>>> import numpy as np
>>> import numpy.linalg as la
>>> np.set_printoptions(suppress=True, linewidth=120)
>>> W0 = np.load("out15.npy")
>>> W0
array([[0, 1, 0, 0, 1, 0],
       [1, 0, 0, 1, 0, 1],
       [0, 0, 0, 0, 1, 1],
       [0, 1, 0, 0, 0, 0],
       [1, 0, 1, 0, 0, 0],
       [0, 1, 1, 0, 0, 0]])
>>> rng = np.random.default_rng(365)
>>> lab = rng.permutation(6)
>>> lab
array([2, 4, 0, 3, 1, 5])
>>> other = W0[lab][:, lab]
>>> other
array([[0, 1, 0, 0, 0, 1],
       [1, 0, 1, 0, 0, 0],
       [0, 1, 0, 0, 1, 0],
       [0, 0, 0, 0, 1, 0],
       [0, 0, 1, 1, 0, 1],
       [1, 0, 0, 0, 1, 0]])
>>> np.round(np.sort(np.abs(la.eigvals(other))), 1)
array([0.3, 0.6, 1. , 1.6, 1.9, 2.1])
>>> other = W0 + rng.integers(-2, 3, (6, 5)) @ rng.integers(-2, 3, (5, 6))
>>> other
array([[ 4,  9, -4, -2, -4,  0],
       [ 7,  0,  6,  3,  9, -6],
       [-1, -8,  4,  3,  9,  2],
       [ 1,  3,  0,  3,  1,  2],
       [ 2,  5,  1, -2, -7,  6],
       [ 2,  0,  1,  1,  4, -2]])
>>> la.matrix_rank(other - W0, tol=1e-8)
np.int64(5)
>>> other - W0
array([[ 4,  8, -4, -2, -5,  0],
       [ 6,  0,  6,  2,  9, -7],
       [-1, -8,  4,  3,  8,  1],
       [ 1,  2,  0,  3,  1,  2],
       [ 1,  5,  0, -2, -7,  6],
       [ 2, -1,  0,  1,  4, -2]])
>>> np.round(la.svd(other - W0, compute_uv=False), 1) + 0
array([21.1, 11.9,  6.1,  4. ,  2.1,  0. ])
>>> round(np.log10(la.cond(other)))
2
>>> np.round(np.abs(la.svd(other)[2][-1]), 1) + 0
array([0.6, 0.5, 0.4, 0.4, 0.3, 0. ])
>>> np.round(la.norm(other, 2) / la.norm(other), 1)
np.float64(0.8)
>>> la.cond(other) > 100
np.True_
>>> W0.sum(axis=0)
array([2, 3, 2, 1, 2, 2])
>>> Lm = np.diag(W0.sum(axis=1)) - W0
>>> la.matrix_rank(Lm)
np.int64(5)
>>> np.round(la.eigvalsh(Lm), 1) + 0
array([0. , 0.7, 1.4, 2. , 3.6, 4.3])
>>> Lm
array([[ 2, -1,  0,  0, -1,  0],
       [-1,  3,  0, -1,  0, -1],
       [ 0,  0,  2,  0, -1, -1],
       [ 0, -1,  0,  1,  0,  0],
       [-1,  0, -1,  0,  2,  0],
       [ 0, -1, -1,  0,  0,  2]])
>>> round(la.det(Lm[1:, 1:]))
5
